$ python -q
>>> import numpy as np
>>> import numpy.linalg as la
>>> np.set_printoptions(precision=2, suppress=True, linewidth=160, legacy="1.25")
>>> def rnd(a):
...     return np.round(a, 2) + 0
... 
>>> M = np.load("case7.npy")
>>> M
array([[-1,  1,  0,  0],
       [ 1, -2,  0,  0],
       [ 0,  0, -1,  1],
       [ 0,  0,  1, -2]])
>>> vals, evecs = la.eigh(M)
>>> rnd(evecs.T @ M @ evecs)
array([[-2.62,  0.  ,  0.  ,  0.  ],
       [ 0.  , -2.62,  0.  ,  0.  ],
       [ 0.  ,  0.  , -0.38,  0.  ],
       [ 0.  ,  0.  ,  0.  , -0.38]])
>>> rnd(la.eigvalsh(M + 4 * np.eye(4)))
array([1.38, 1.38, 3.62, 3.62])
>>> np.unique(vals.round(6) + 0, return_counts=True)[1]
array([2, 2])
>>> rnd(evecs @ np.diag(vals) @ evecs.T)
array([[-1.,  1.,  0.,  0.],
       [ 1., -2.,  0.,  0.],
       [ 0.,  0., -1.,  1.],
       [ 0.,  0.,  1., -2.]])
>>> (vals > 1e-8).sum(), (vals < -1e-8).sum()
(0, 4)
>>> vals, evecs = la.eigh(M)
>>> x = np.array([4, 5, 0, -1])
>>> rnd(la.eigvalsh(M[1:, 1:]))
array([-2.62, -2.  , -0.38])
>>> np.abs(M).sum(axis=1).max(), rnd(np.abs(vals).max())
(3, 2.62)
>>> rnd(evecs * np.abs(vals) @ evecs.T)
array([[ 1., -1.,  0.,  0.],
       [-1.,  2.,  0.,  0.],
       [ 0.,  0.,  1., -1.],
       [ 0.,  0., -1.,  2.]])
>>> rnd(la.norm(M))
3.74
>>> M.sum(axis=1)
array([ 0, -1,  0, -1])
>>> M.sum(axis=0)
array([ 0, -1,  0, -1])
>>> M - M[0]
array([[ 0,  0,  0,  0],
       [ 2, -3,  0,  0],
       [ 1, -1, -1,  1],
       [ 1, -1,  1, -2]])
>>> np.unravel_index(np.abs(M).argmax(), M.shape)
(1, 1)
>>> M @ M
array([[ 2, -3,  0,  0],
       [-3,  5,  0,  0],
       [ 0,  0,  2, -3],
       [ 0,  0, -3,  5]])
>>> np.trace(M)
-6
>>> np.allclose(M @ M.T, M.T @ M)
True
>>> rnd(np.sort(np.abs(la.eigvals(M))))
array([0.38, 0.38, 2.62, 2.62])
>>> vals, evecs = la.eig(M)
>>> rnd(np.sort(la.eigvals(M @ M)))
array([0.15, 0.15, 6.85, 6.85])
>>> rnd(vals)
array([-0.38, -2.62, -0.38, -2.62])
>>> rnd(np.sort(la.eigvals(la.inv(M))))
array([-2.62, -2.62, -0.38, -0.38])
>>> F = np.load("sample9.npy")
>>> F
array([[  4,  -1,  -5],
       [  8,  -6,  -7],
       [  4,  -3,  -3],
       [  6,  -4,   0],
       [  1,  -7,  -2],
       [  6, -12,  -7],
       [  6, -12,  -8],
       [ 10, -12,  -5],
       [  7,  -7,  -3],
       [  8, -12,  -8],
       [ 10, -15, -12],
       [  6, -14,  -7],
       [  3, -15,  -3],
       [  4, -16,   1],
       [  6, -20,   2],
       [  1, -19,   5],
       [  2, -21,   5],
       [  1, -16,   0],
       [ -1, -12,   3],
       [  2, -12,   8],
       [ -3, -16,   8],
       [ -3, -12,   4]])
>>> cent = F[[14, 6]].astype(float)
>>> for _ in range(6):
...     lab = la.norm(F[:, None] - cent, axis=-1).argmin(axis=1)
...     cent = np.array([F[lab == j].mean(axis=0) for j in range(2)])
... 
>>> lab
array([1, 1, 1, 1, 1, 1, 1, 1, 1, 1, 1, 1, 1, 0, 0, 0, 0, 0, 0, 0, 0, 0])
>>> np.abs(cent[1] - cent[0]).argmax()
2
>>> rnd(cent)
array([[  1.  , -16.  ,   4.  ],
       [  6.08,  -9.23,  -5.38]])
>>> lab = F[:, 1] > np.median(F[:, 1])
>>> f = F[lab].mean(axis=0) - F[~lab].mean(axis=0)
>>> ((F - F.mean(axis=0)) @ f > 0).astype(int)
array([1, 1, 1, 1, 1, 1, 1, 1, 1, 1, 1, 0, 0, 0, 0, 0, 0, 0, 0, 0, 0, 0])
>>> rnd((((F - F.mean(axis=0)) @ f > 0) == lab).mean())
0.77
>>> rnd(f)
array([ 1.38, 10.08, -2.46])
>>> np.argsort(-np.abs(f).round(6), kind="stable")
array([1, 2, 0])
>>> mat = np.array([[-1.2, -1.6, -0.6, -0.5, 0.3],
...     [0.2, -0.2, -0.6, -2.0, 0.3],
...     [0.5, 1.3, -1.1, 2.1, 0.1],
...     [-0.7, 0.1, -0.7, 0.0, -1.7],
...     [-0.1, -0.8, -0.4, -0.3, -0.6],
...     [-0.6, 0.9, 2.2, 1.9, -0.6],
...     [-0.8, 0.2, 0.4, -0.9, -1.4],
...     [-0.3, -0.5, 1.0, -0.3, -1.0],
...     [-0.4, -0.3, -0.4, 1.2, -0.1],
...     [0.3, 3.0, -1.0, -0.8, -0.5],
...     [0.5, 0.1, 0.5, -1.5, 0.5],
...     [3.0, 0.8, -1.5, 0.2, 0.7],
...     [1.3, 0.0, -0.9, -0.7, -1.8],
...     [-1.9, -0.6, 1.3, -1.0, 0.1],
...     [1.5, -0.4, 0.8, 2.4, 1.1],
...     [-0.8, -0.3, -0.6, -1.2, -1.3]])
>>> rng = np.random.default_rng(723843)
>>> mat[:, 3] = 3 * mat[:, 2] + 0.3 * rng.normal(size=16)
>>> rnd(mat)
array([[-1.2 , -1.6 , -0.6 , -1.59,  0.3 ],
       [ 0.2 , -0.2 , -0.6 , -2.11,  0.3 ],
       [ 0.5 ,  1.3 , -1.1 , -3.47,  0.1 ],
       [-0.7 ,  0.1 , -0.7 , -1.78, -1.7 ],
       [-0.1 , -0.8 , -0.4 , -1.39, -0.6 ],
       [-0.6 ,  0.9 ,  2.2 ,  6.67, -0.6 ],
       [-0.8 ,  0.2 ,  0.4 ,  0.95, -1.4 ],
       [-0.3 , -0.5 ,  1.  ,  2.73, -1.  ],
       [-0.4 , -0.3 , -0.4 , -1.1 , -0.1 ],
       [ 0.3 ,  3.  , -1.  , -2.85, -0.5 ],
       [ 0.5 ,  0.1 ,  0.5 ,  2.07,  0.5 ],
       [ 3.  ,  0.8 , -1.5 , -4.42,  0.7 ],
       [ 1.3 ,  0.  , -0.9 , -2.42, -1.8 ],
       [-1.9 , -0.6 ,  1.3 ,  3.71,  0.1 ],
       [ 1.5 , -0.4 ,  0.8 ,  2.08,  1.1 ],
       [-0.8 , -0.3 , -0.6 , -1.67, -1.3 ]])
>>> Xc = (mat - mat.mean(axis=0)) / mat.std(axis=0)
>>> np.argwhere(np.abs(Xc) > 2)
array([[ 5,  2],
       [ 5,  3],
       [ 9,  1],
       [11,  0]])
>>> b = la.lstsq(np.delete(Xc, 1, axis=1), Xc[:, 1])[0]
>>> rnd(1 - np.var(Xc[:, 1] - np.delete(Xc, 1, axis=1) @ b))
0.15
>>> np.abs(b).argmax()
1
>>> rnd(b)
array([ 0.38, -0.89,  0.85, -0.17])
>>> other = np.c_[mat[:, :3] @ np.array([[-1, 0, 1], [-1, -3, -1], [-3, 2, -2]]), np.array([1, 2, 1, 2, 1, 2, 0, 0, 2, 2, 2, 0, 2, 1, 1, 2])]
>>> rnd(other)
array([[  4.6,   3.6,   1.6,   1. ],
       [  1.8,  -0.6,   1.6,   2. ],
       [  1.5,  -6.1,   1.4,   1. ],
       [  2.7,  -1.7,   0.6,   2. ],
       [  2.1,   1.6,   1.5,   1. ],
       [ -6.9,   1.7,  -5.9,   2. ],
       [ -0.6,   0.2,  -1.8,   0. ],
       [ -2.2,   3.5,  -1.8,   0. ],
       [  1.9,   0.1,   0.7,   2. ],
       [ -0.3, -11. ,  -0.7,   2. ],
       [ -2.1,   0.7,  -0.6,   2. ],
       [  0.7,  -5.4,   5.2,   0. ],
       [  1.4,  -1.8,   3.1,   2. ],
       [ -1.4,   4.4,  -3.9,   1. ],
       [ -3.5,   2.8,   0.3,   1. ],
       [  2.9,  -0.3,   0.7,   2. ]])
>>> rnd(la.norm(other - mat @ la.lstsq(mat, other)[0], axis=0))
array([0.  , 0.  , 0.  , 5.29])
>>> la.matrix_rank(np.c_[mat, other])
6
